$ ipython --no-banner

In [1]: import numpy as np

In [2]: from numpy import linalg as LA

In [3]: np.set_printoptions(precision=3, suppress=True, linewidth=100, floatmode="fixed")

In [4]: m1 = np.load("m.npy")

In [5]: print(m1)
[[0 0 0 1]
 [0 0 1 1]
 [0 1 0 1]
 [1 1 1 0]]

In [6]: O, Rm = LA.qr(m1)

In [7]: np.trace(O @ O.T)
Out[7]: np.float64(4.0)

In [8]: Rm
Out[8]: 
array([[-1.000, -1.000, -1.000,  0.000],
       [ 0.000, -1.000,  0.000, -1.000],
       [ 0.000,  0.000, -1.000, -1.000],
       [ 0.000,  0.000,  0.000, -1.000]])

In [9]: abs(Rm[0, 0]), np.round(LA.norm(m1[:, 0]), 3)
Out[9]: (np.float64(1.0), np.float64(1.0))

In [10]: O
Out[10]: 
array([[ 0.000,  0.000,  0.000, -1.000],
       [-0.000,  0.000, -1.000,  0.000],
       [-0.000, -1.000,  0.000,  0.000],
       [-1.000, -0.000, -0.000,  0.000]])

In [11]: np.allclose(Rm.T @ Rm, m1.T @ m1)
Out[11]: True

In [12]: A2 = np.array([[1, 2, 0], [-2, -3, 3], [0, 3, 1]])

In [13]: cent = np.array([[2]])

In [14]: K = np.block([[A2, np.zeros((3, 1))], [np.zeros((1, 3)), cent]])

In [15]: K
Out[15]: 
array([[ 1.000,  2.000,  0.000,  0.000],
       [-2.000, -3.000,  3.000,  0.000],
       [ 0.000,  3.000,  1.000,  0.000],
       [ 0.000,  0.000,  0.000,  2.000]])

In [16]: ev, vecs = LA.eig(K)

In [17]: np.round(K @ vecs[:, 0] - ev[0] * vecs[:, 0], 3) + 0
Out[17]: array([0.000, 0.000, 0.000, 0.000])

In [18]: ev
Out[18]: array([-4.000,  1.000,  2.000,  2.000])

In [19]: np.sort(LA.eigvals(K.T))
Out[19]: array([-4.000,  1.000,  2.000,  2.000])

In [20]: np.sort(LA.eigvals(LA.inv(K)))
Out[20]: array([-0.250,  0.500,  0.500,  1.000])

In [21]: np.sort(LA.eigvals(K @ K))
Out[21]: array([ 1.000,  4.000,  4.000, 16.000])

In [22]: O, Rm = LA.qr(K)

In [23]: print(round(float(np.trace(O @ O.T)), 3))
4.0

In [24]: O.shape, Rm.shape
Out[24]: ((4, 4), (4, 4))

In [25]: O
Out[25]: 
array([[-0.447, -0.132, -0.885,  0.000],
       [ 0.894, -0.066, -0.442,  0.000],
       [-0.000, -0.989,  0.147,  0.000],
       [-0.000, -0.000, -0.000,  1.000]])

In [26]: np.allclose(Rm.T @ Rm, K.T @ K)
Out[26]: True

In [27]: F = np.loadtxt("arr.csv", delimiter=",")

In [28]: F
Out[28]: 
array([[ 2.788, -2.127,  0.021,  1.934, -4.638,  0.111, -1.222, -0.785],
       [-2.267,  2.651,  0.031, -1.018,  3.655,  0.903,  1.964,  1.191],
       [-2.293,  1.119, -0.315, -1.832,  4.499, -0.642,  0.792,  0.770]])

In [29]: ang = np.radians(60)

In [30]: Rm = np.eye(8)

In [31]: Rm[6, 6] = Rm[3, 3] = np.cos(ang)

In [32]: Rm[6, 3], Rm[3, 6] = -np.sin(ang), np.sin(ang)

In [33]: print(Rm)
[[ 1.000  0.000  0.000  0.000  0.000  0.000  0.000  0.000]
 [ 0.000  1.000  0.000  0.000  0.000  0.000  0.000  0.000]
 [ 0.000  0.000  1.000  0.000  0.000  0.000  0.000  0.000]
 [ 0.000  0.000  0.000  0.500  0.000  0.000  0.866  0.000]
 [ 0.000  0.000  0.000  0.000  1.000  0.000  0.000  0.000]
 [ 0.000  0.000  0.000  0.000  0.000  1.000  0.000  0.000]
 [ 0.000  0.000  0.000 -0.866  0.000  0.000  0.500  0.000]
 [ 0.000  0.000  0.000  0.000  0.000  0.000  0.000  1.000]]

In [34]: A2 = F @ Rm.T

In [35]: np.allclose(LA.norm(F, axis=1), LA.norm(A2, axis=1))
Out[35]: True

In [36]: A2
Out[36]: 
array([[ 2.788, -2.127,  0.021, -0.091, -4.638,  0.111, -2.286, -0.785],
       [-2.267,  2.651,  0.031,  1.192,  3.655,  0.903,  1.864,  1.191],
       [-2.293,  1.119, -0.315, -0.230,  4.499, -0.642,  1.983,  0.770]])
